% ipython --no-banner

In [1]: import numpy as np

In [2]: np.set_printoptions(suppress=True, linewidth=100)

In [3]: tidy = lambda a: np.round(a, 1) + 0

In [4]: F = -3 * np.eye(9) + np.ones((9, 9))

In [5]: F
Out[5]: 
array([[-2.,  1.,  1.,  1.,  1.,  1.,  1.,  1.,  1.],
       [ 1., -2.,  1.,  1.,  1.,  1.,  1.,  1.,  1.],
       [ 1.,  1., -2.,  1.,  1.,  1.,  1.,  1.,  1.],
       [ 1.,  1.,  1., -2.,  1.,  1.,  1.,  1.,  1.],
       [ 1.,  1.,  1.,  1., -2.,  1.,  1.,  1.,  1.],
       [ 1.,  1.,  1.,  1.,  1., -2.,  1.,  1.,  1.],
       [ 1.,  1.,  1.,  1.,  1.,  1., -2.,  1.,  1.],
       [ 1.,  1.,  1.,  1.,  1.,  1.,  1., -2.,  1.],
       [ 1.,  1.,  1.,  1.,  1.,  1.,  1.,  1., -2.]])

In [6]: rng = np.random.default_rng(6091)

In [7]: idx = rng.permutation(9)

In [8]: M2 = F[:, idx] * rng.choice([-1, 1], 9)

In [9]: M2
Out[9]: 
array([[-1., -1.,  1., -1.,  1., -1.,  1.,  2., -1.],
       [-1.,  2.,  1., -1.,  1., -1.,  1., -1., -1.],
       [-1., -1.,  1., -1., -2., -1.,  1., -1., -1.],
       [-1., -1.,  1.,  2.,  1., -1.,  1., -1., -1.],
       [-1., -1.,  1., -1.,  1., -1.,  1., -1.,  2.],
       [-1., -1.,  1., -1.,  1., -1., -2., -1., -1.],
       [ 2., -1.,  1., -1.,  1., -1.,  1., -1., -1.],
       [-1., -1.,  1., -1.,  1.,  2.,  1., -1., -1.],
       [-1., -1., -2., -1.,  1., -1.,  1., -1., -1.]])

In [10]: Uu, _, Vh = np.linalg.svd(F.T @ M2)

In [11]: tidy(np.linalg.lstsq(F, M2)[0])
Out[11]: 
array([[ 0.,  0.,  0.,  0.,  0.,  0.,  0., -1.,  0.],
       [ 0., -1.,  0.,  0.,  0.,  0.,  0.,  0.,  0.],
       [ 0.,  0.,  0.,  0.,  1.,  0.,  0.,  0.,  0.],
       [ 0.,  0.,  0., -1.,  0.,  0.,  0.,  0.,  0.],
       [ 0.,  0.,  0.,  0.,  0.,  0.,  0.,  0., -1.],
       [ 0.,  0.,  0.,  0.,  0.,  0.,  1.,  0.,  0.],
       [-1.,  0.,  0.,  0.,  0.,  0.,  0.,  0.,  0.],
       [ 0.,  0.,  0.,  0.,  0., -1.,  0.,  0.,  0.],
       [ 0.,  0.,  1.,  0.,  0.,  0.,  0.,  0.,  0.]])

In [12]: M2 = F / np.linalg.norm(F, axis=1, keepdims=True)

In [13]: G = M2 @ M2.T

In [14]: tidy(G)
Out[14]: 
array([[1. , 0.3, 0.3, 0.3, 0.3, 0.3, 0.3, 0.3, 0.3],
       [0.3, 1. , 0.3, 0.3, 0.3, 0.3, 0.3, 0.3, 0.3],
       [0.3, 0.3, 1. , 0.3, 0.3, 0.3, 0.3, 0.3, 0.3],
       [0.3, 0.3, 0.3, 1. , 0.3, 0.3, 0.3, 0.3, 0.3],
       [0.3, 0.3, 0.3, 0.3, 1. , 0.3, 0.3, 0.3, 0.3],
       [0.3, 0.3, 0.3, 0.3, 0.3, 1. , 0.3, 0.3, 0.3],
       [0.3, 0.3, 0.3, 0.3, 0.3, 0.3, 1. , 0.3, 0.3],
       [0.3, 0.3, 0.3, 0.3, 0.3, 0.3, 0.3, 1. , 0.3],
       [0.3, 0.3, 0.3, 0.3, 0.3, 0.3, 0.3, 0.3, 1. ]])

In [15]: tidy(np.linalg.norm(M2, axis=1))
Out[15]: array([1., 1., 1., 1., 1., 1., 1., 1., 1.])

In [16]: M2 = F[0, 0] * F[1:] - np.outer(F[1:, 0], F[0])

In [17]: M2
Out[17]: 
array([[ 0.,  3., -3., -3., -3., -3., -3., -3., -3.],
       [ 0., -3.,  3., -3., -3., -3., -3., -3., -3.],
       [ 0., -3., -3.,  3., -3., -3., -3., -3., -3.],
       [ 0., -3., -3., -3.,  3., -3., -3., -3., -3.],
       [ 0., -3., -3., -3., -3.,  3., -3., -3., -3.],
       [ 0., -3., -3., -3., -3., -3.,  3., -3., -3.],
       [ 0., -3., -3., -3., -3., -3., -3.,  3., -3.],
       [ 0., -3., -3., -3., -3., -3., -3., -3.,  3.]])

In [18]: np.linalg.matrix_rank(M2), np.linalg.matrix_rank(F)
Out[18]: (np.int64(8), np.int64(9))

In [19]: F[:, 0] / F[0, 0]
Out[19]: array([ 1. , -0.5, -0.5, -0.5, -0.5, -0.5, -0.5, -0.5, -0.5])
